$ python3 -q
>>> import numpy as np
>>> np.set_printoptions(precision=3, suppress=True, linewidth=100)
>>> m1 = np.load("dump.npy")
>>> m1
array([[ 1, -1, -1,  1,  1, -1, -1,  1],
       [ 1,  1, -1, -1, -1, -1,  1,  1],
       [ 1, -1, -1,  1, -1,  1,  1, -1],
       [ 1,  1,  1,  1,  1,  1,  1,  1],
       [ 1, -1,  1, -1,  1, -1,  1, -1],
       [ 1,  1, -1, -1,  1,  1, -1, -1],
       [ 1, -1,  1, -1, -1,  1, -1,  1],
       [ 1,  1,  1,  1, -1, -1, -1, -1]])
>>> x = np.array([-3, 2, -1, -1, -1, -1, 0, 2])
>>> rhs = m1 @ x
>>> b, lr = np.zeros(8), 1 / np.linalg.norm(m1, 2) ** 2
>>> for i in range(20):
...     b -= lr * m1.T @ (m1 @ b - rhs)
...     if i % 5 == 0: print(i, round(np.linalg.norm(m1 @ b - rhs), 3))
... 
0 0.0
5 0.0
10 0.0
15 0.0
>>> np.round(np.linalg.cond(m1), 3)
np.float64(1.0)
>>> E = np.load("w.npy")
>>> E
array([[ 0.523,  0.191, -0.046,  0.176, -0.16 ,  0.067,  0.13 , -0.196,  0.051, -0.284,  0.106],
       [ 0.191,  0.51 , -0.01 , -0.031, -0.246, -0.045,  0.014,  0.207,  0.034, -0.111, -0.305],
       [-0.046, -0.01 ,  0.895,  0.124,  0.105, -0.155,  0.076,  0.069, -0.11 , -0.136, -0.028],
       [ 0.176, -0.031,  0.124,  0.213, -0.044,  0.03 ,  0.256, -0.202, -0.076,  0.073,  0.004],
       [-0.16 , -0.246,  0.105, -0.044,  0.299, -0.08 ,  0.014, -0.043,  0.311, -0.008,  0.076],
       [ 0.067, -0.045, -0.155,  0.03 , -0.08 ,  0.078, -0.017, -0.078, -0.137,  0.02 ,  0.093],
       [ 0.13 ,  0.014,  0.076,  0.256,  0.014, -0.017,  0.456, -0.227,  0.117,  0.243, -0.187],
       [-0.196,  0.207,  0.069, -0.202, -0.043, -0.078, -0.227,  0.32 , -0.011, -0.052, -0.168],
       [ 0.051,  0.034, -0.11 , -0.076,  0.311, -0.137,  0.117, -0.011,  0.761, -0.141, -0.108],
       [-0.284, -0.111, -0.136,  0.073, -0.008,  0.02 ,  0.243, -0.052, -0.141,  0.516, -0.225],
       [ 0.106, -0.305, -0.028,  0.004,  0.076,  0.093, -0.187, -0.168, -0.108, -0.225,  0.43 ]])
>>> x = np.array([-2, -1, 3, 1, 0, -3, 1, 1, -1, 3, -2])
>>> E @ x
array([-2.582, -0.353,  3.276,  0.516,  0.56 , -0.842,  1.473,  0.708, -0.993,  2.617, -2.047])
>>> E @ E @ x
array([-2.582, -0.353,  3.276,  0.516,  0.56 , -0.842,  1.473,  0.708, -0.993,  2.617, -2.047])
>>> round((x - E @ x) @ (E @ x), 3)
np.float64(-0.0)
>>> np.linalg.eigvalsh(2 * E - np.eye(11))
array([-1., -1., -1., -1., -1., -1.,  1.,  1.,  1.,  1.,  1.])
>>> W0 = np.load("arr.npy")
>>> W0
array([[ 1,  5,  1,  0,  3,  3,  4,  4,  0],
       [ 3,  4,  4,  1,  4,  0, 16,  2,  5],
       [ 0,  4,  2,  3,  1,  0,  8,  2,  0],
       [ 3,  3,  4,  3,  1,  0, 16,  4,  2]])
>>> Y = np.array([[2, 2, -5],
...     [-4, -4, -5],
...     [-5, 4, 4],
...     [0, 1, 1],
...     [5, 2, 0],
...     [0, -3, 0],
...     [3, 5, -5],
...     [5, 2, 0],
...     [0, 4, 4]])
>>> Y.T @ W0.T
array([[ 24,  48,  13,  47],
       [ 11, 119,  41, 111],
       [-46, -78, -49, -83]])
>>> W0 @ Y
array([[ 24,  11, -46],
       [ 48, 119, -78],
       [ 13,  41, -49],
       [ 47, 111, -83]])
>>> np.einsum("ik,kj->ji", W0, Y)
array([[ 24,  48,  13,  47],
       [ 11, 119,  41, 111],
       [-46, -78, -49, -83]])
>>> np.einsum("ik,kj->ij", W0, Y)
array([[ 24,  11, -46],
       [ 48, 119, -78],
       [ 13,  41, -49],
       [ 47, 111, -83]])
>>> x = np.array([-4, 5, -2, -4, 5, -4, 1, 2, -2])
>>> (W0 @ x).argmax()
np.int64(0)
>>> W0 @ x
array([34, 26, 21,  8])
>>> W0 @ (2 * x)
array([68, 52, 42, 16])
>>> (W0 * x).sum(axis=1)
array([34, 26, 21,  8])
>>> np.einsum("ij,j->i", W0, x)
array([34, 26, 21,  8])
>>> np.sign((W0 @ x).round(6))
array([1, 1, 1, 1])
>>> W0 @ np.eye(9)[1]
array([5., 4., 4., 3.])
>>> W0 * x
array([[ -4,  25,  -2,   0,  15, -12,   4,   8,   0],
       [-12,  20,  -8,  -4,  20,   0,  16,   4, -10],
       [  0,  20,  -4, -12,   5,   0,   8,   4,   0],
       [-12,  15,  -8, -12,   5,   0,  16,   8,  -4]])
>>> W0 @ np.ones(9)
array([21., 39., 20., 36.])
>>> feats = np.tanh(np.array([[-0.7],
...     [-1.0],
...     [0.2],
...     [-1.4],
...     [1.0],
...     [0.3],
...     [-0.4],
...     [-1.1],
...     [-1.2],
...     [-0.6],
...     [-0.4],
...     [-1.1],
...     [0.7],
...     [-1.4]]) @ np.array([[1.3, -0.5, 0.0, 0.1]]))
>>> feats
array([[-0.721,  0.336,  0.   , -0.07 ],
       [-0.862,  0.462,  0.   , -0.1  ],
       [ 0.254, -0.1  ,  0.   ,  0.02 ],
       [-0.949,  0.604,  0.   , -0.139],
       [ 0.862, -0.462,  0.   ,  0.1  ],
       [ 0.371, -0.149,  0.   ,  0.03 ],
       [-0.478,  0.197,  0.   , -0.04 ],
       [-0.892,  0.501,  0.   , -0.11 ],
       [-0.915,  0.537,  0.   , -0.119],
       [-0.653,  0.291,  0.   , -0.06 ],
       [-0.478,  0.197,  0.   , -0.04 ],
       [-0.892,  0.501,  0.   , -0.11 ],
       [ 0.721, -0.336,  0.   ,  0.07 ],
       [-0.949,  0.604,  0.   , -0.139]])
>>> np.linalg.lstsq(feats[:-1].T, feats[-1])[2]
np.int32(3)
>>> np.allclose(feats[:-1].T @ np.linalg.lstsq(feats[:-1].T, feats[-1])[0], feats[-1])
True
